$ ipython --no-banner

In [1]: import numpy as np

In [2]: import numpy.linalg as la

In [3]: np.set_printoptions(suppress=True, linewidth=100)

In [4]: rd = lambda a: np.round(a, 2) + 0

In [5]: u = np.array([0, 3, 3])

In [6]: g = np.array([-2, -2, 2, -1])

In [7]: mat = np.outer(u, g)

In [8]: mat
Out[8]: 
array([[ 0,  0,  0,  0],
       [-6, -6,  6, -3],
       [-6, -6,  6, -3]])

In [9]: left, sigma, Vt = la.svd(mat)

In [10]: rd(sigma)
Out[10]: array([15.3,  0. ,  0. ])

In [11]: np.argmax(sigma[:-1] / (sigma[1:] + 1e-6)) + 1
Out[11]: np.int64(1)

In [12]: out = left[:, :1] @ np.diag(sigma[:1]) @ Vt[:1]

In [13]: rd(la.norm(mat - out) / la.norm(mat))
Out[13]: np.float64(0.0)

In [14]: rd(np.abs(mat - out).max())
Out[14]: np.float64(0.0)

In [15]: la.matrix_rank(out)
Out[15]: np.int64(1)

In [16]: rank = la.matrix_rank(mat)

In [17]: rank
Out[17]: np.int64(1)

In [18]: N = la.svd(mat)[2][rank:].T

In [19]: np.allclose(mat @ N, 0)
Out[19]: True

In [20]: N.shape
Out[20]: (4, 3)

In [21]: [int(la.matrix_rank(mat[:i])) for i in range(1, len(mat) + 1)]
Out[21]: [0, 1, 1]

In [22]: u = np.array([1, 2])

In [23]: np.polyval(u, mat[2])
Out[23]: array([-4, -4,  8, -1])

In [24]: np.array([np.convolve(row, u, "same") for row in mat])
Out[24]: 
array([[  0,   0,   0,   0],
       [ -6, -18,  -6,   9],
       [ -6, -18,  -6,   9]])

In [25]: np.convolve(mat[2], u)
Out[25]: array([ -6, -18,  -6,   9,  -6])

In [26]: rd(la.norm(mat, 2) / la.norm(mat))
Out[26]: np.float64(1.0)

In [27]: [round(float(x), 2) for x in la.svd(mat, compute_uv=False)[:3]]
Out[27]: [15.3, 0.0, 0.0]

In [28]: th = np.radians(72)

In [29]: R = np.eye(4)

In [30]: R[2, 2] = R[3, 3] = np.cos(th)

In [31]: R[2, 3], R[3, 2] = -np.sin(th), np.sin(th)

In [32]: rd(R)
Out[32]: 
array([[ 1.  ,  0.  ,  0.  ,  0.  ],
       [ 0.  ,  1.  ,  0.  ,  0.  ],
       [ 0.  ,  0.  ,  0.31, -0.95],
       [ 0.  ,  0.  ,  0.95,  0.31]])

In [33]: out = mat @ R.T

In [34]: rd(la.svd(mat, compute_uv=False)), rd(la.svd(out, compute_uv=False))
Out[34]: (array([15.3,  0. ,  0. ]), array([15.3,  0. ,  0. ]))

In [35]: rd(np.abs(out - mat).max(axis=0))
Out[35]: array([0.  , 0.  , 1.29, 7.78])

In [36]: rd(la.det(R)), rd(np.trace(R))
Out[36]: (np.float64(1.0), np.float64(2.62))

In [37]: rd(out)
Out[37]: 
array([[ 0.  ,  0.  ,  0.  ,  0.  ],
       [-6.  , -6.  ,  4.71,  4.78],
       [-6.  , -6.  ,  4.71,  4.78]])

In [38]: W0 = np.load("test19.npy")

In [39]: W0
Out[39]: 
array([[1.  , 0.7 , 0.49, 0.34],
       [0.7 , 1.  , 0.7 , 0.49],
       [0.49, 0.7 , 1.  , 0.7 ],
       [0.34, 0.49, 0.7 , 1.  ]])

In [40]: W = np.array([[3, -2, 2, -3, 1],
    ...:     [0, 2, -3, 1, -2],
    ...:     [-2, -2, 2, 0, 1],
    ...:     [-3, 2, -3, -2, -3]])

In [41]: b = np.array([2, 0, 2, 0, 3])

In [42]: hid = np.maximum(W0 @ W + b, 0)

In [43]: (hid > 0).astype(int)
Out[43]: 
array([[1, 0, 1, 0, 1],
       [1, 1, 1, 0, 1],
       [0, 0, 1, 0, 1],
       [0, 1, 0, 0, 1]])

In [44]: (hid > 0).mean(axis=0)
Out[44]: array([0.5 , 0.5 , 0.75, 0.  , 1.  ])

In [45]: C = np.array([[2, 3, 3], [2, 3, 1], [1, 3, 0], [2, 1, 3], [1, 2, 1]])

In [46]: rd(hid @ C)
Out[46]: 
array([[ 9.93, 18.72, 11.07],
       [ 4.08,  7.08,  4.8 ],
       [ 1.77,  4.32,  0.99],
       [ 1.86,  2.82,  0.96]])
